% python3 -q
>>> import numpy as np
>>> from numpy import linalg as LA
>>> np.set_printoptions(precision=3, suppress=True, linewidth=100, sign=" ")
>>> rnd = lambda a: np.round(a, 3) + 0
>>> mat = np.diag(np.array([0, -2, -2, 2, -1, 2])) + -3 * np.eye(6, k=1) + -3 * np.eye(6, k=-1)
>>> mat
array([[ 0., -3.,  0.,  0.,  0.,  0.],
       [-3., -2., -3.,  0.,  0.,  0.],
       [ 0., -3., -2., -3.,  0.,  0.],
       [ 0.,  0., -3.,  2., -3.,  0.],
       [ 0.,  0.,  0., -3., -1., -3.],
       [ 0.,  0.,  0.,  0., -3.,  2.]])
>>> u = np.array([8, 7, 9, 2, 3, 7])
>>> out = mat + np.outer(u, np.eye(6)[4])
>>> LA.matrix_rank(LA.inv(out) - LA.inv(mat), tol=1e-8)
np.int64(1)
>>> rnd(LA.det(out) / LA.det(mat)), rnd(1 + LA.solve(mat, u)[4])
(np.float64(-0.994), np.float64(-0.994))
>>> LA.matrix_rank(out - mat)
np.int64(1)
>>> rng = np.random.default_rng(9337)
>>> idx = rng.permutation(6)
>>> idx
array([ 3,  5,  0,  1,  4,  2])
>>> out = mat[idx][:, idx]
>>> out
array([[ 2.,  0.,  0.,  0., -3., -3.],
       [ 0.,  2.,  0.,  0., -3.,  0.],
       [ 0.,  0.,  0., -3.,  0.,  0.],
       [ 0.,  0., -3., -2.,  0., -3.],
       [-3., -3.,  0.,  0., -1.,  0.],
       [-3.,  0.,  0., -3.,  0., -2.]])
>>> np.trace(out)
np.float64(-1.0)
>>> np.diag(out)
array([ 2.,  2.,  0., -2., -1., -2.])
>>> q, R = LA.qr(mat)
>>> abs(R[0, 0]), rnd(LA.norm(mat[:, 0]))
(np.float64(3.0), np.float64(3.0))
>>> rnd(np.abs(np.diag(R)))
array([ 3.   ,  4.243,  3.317,  4.084,  3.409,  2.741])
>>> (mat + mat.T) / 2
array([[ 0., -3.,  0.,  0.,  0.,  0.],
       [-3., -2., -3.,  0.,  0.,  0.],
       [ 0., -3., -2., -3.,  0.,  0.],
       [ 0.,  0., -3.,  2., -3.,  0.],
       [ 0.,  0.,  0., -3., -1., -3.],
       [ 0.,  0.,  0.,  0., -3.,  2.]])
>>> rnd(np.abs(LA.eigvals(mat)).max())
np.float64(6.412)
>>> np.trace(mat)
np.float64(-1.0)
